$ ipython --no-banner

In [1]: import numpy as np

In [2]: import numpy.linalg as la

In [3]: np.set_printoptions(precision=2, suppress=True, linewidth=160, legacy="1.25")

In [4]: E = np.loadtxt("case16.csv", delimiter=",")

In [5]: E
Out[5]: 
array([[10., 10.,  8.,  4.],
       [10.,  0.,  6.,  6.],
       [ 8.,  6.,  8.,  7.],
       [ 4.,  6.,  7., 10.]])

In [6]: B = E / la.norm(E, axis=1, keepdims=True)

In [7]: C2 = B @ B.T

In [8]: round(float(np.degrees(np.arccos(np.clip(C2[3, 2], -1, 1)))), 2)
Out[8]: 20.35

In [9]: la.norm(B, axis=1)
Out[9]: array([1., 1., 1., 1.])

In [10]: B = np.array([[0, -2, 1], [-1, 1, 2], [-1, 0, -1], [-1, -1, -2]])

In [11]: B.T @ E.T
Out[11]: 
array([[-22., -12., -21., -23.],
       [-14., -26., -17., -12.],
       [ 14.,  -8.,  -2., -11.]])

In [12]: la.matrix_rank(np.vstack([E, B.T]))
Out[12]: 4

In [13]: la.matrix_rank(E @ B)
Out[13]: 3

In [14]: np.einsum("ik,kj->ij", E, B)
Out[14]: 
array([[-22., -14.,  14.],
       [-12., -26.,  -8.],
       [-21., -17.,  -2.],
       [-23., -12., -11.]])

In [15]: np.einsum("ij->j", E)
Out[15]: array([32., 22., 29., 27.])

In [16]: w, V = la.eigh(E)

In [17]: vec = np.array([4, 6, 5, 4])

In [18]: np.abs(E).sum(axis=1).max(), np.round(np.abs(w).max(), 2)
Out[18]: (32.0, 27.91)

In [19]: la.eigvalsh(E[1:, 1:])
Out[19]: array([-3.69,  1.98, 19.71])

In [20]: V * np.maximum(w, 0) @ V.T
Out[20]: 
array([[11.47,  7.28,  8.02,  4.62],
       [ 7.28,  5.06,  5.96,  4.86],
       [ 8.02,  5.96,  8.  ,  7.01],
       [ 4.62,  4.86,  7.01, 10.26]])

In [21]: w, V = la.eig(E)

In [22]: np.round(np.prod(w), 2)
Out[22]: -604.0

In [23]: np.round(E @ V[:, 0] - w[0] * V[:, 0], 2) + 0
Out[23]: array([0., 0., 0., 0.])

In [24]: np.sort(la.eigvals(la.inv(E)))
Out[24]: array([-0.15,  0.04,  0.16,  2.  ])

In [25]: rng = np.random.default_rng(40986)

In [26]: idx = rng.integers(0, 2, 4)

In [27]: m1 = (idx[:, None] == idx) * 2 + np.eye(4)

In [28]: m1
Out[28]: 
array([[3., 2., 0., 2.],
       [2., 3., 0., 2.],
       [0., 0., 3., 0.],
       [2., 2., 0., 3.]])

In [29]: w, V = la.eigh(m1)

In [30]: la.eigvalsh(m1 @ m1)
Out[30]: array([ 1.,  1.,  9., 49.])

In [31]: la.eigvalsh(m1 + 5 * np.eye(4))
Out[31]: array([ 6.,  6.,  8., 12.])

In [32]: np.round(V.T @ m1 @ V, 2) + 0
Out[32]: 
array([[1., 0., 0., 0.],
       [0., 1., 0., 0.],
       [0., 0., 3., 0.],
       [0., 0., 0., 7.]])

In [33]: np.abs(V[:, -1]).round(6).argmax()
Out[33]: 0
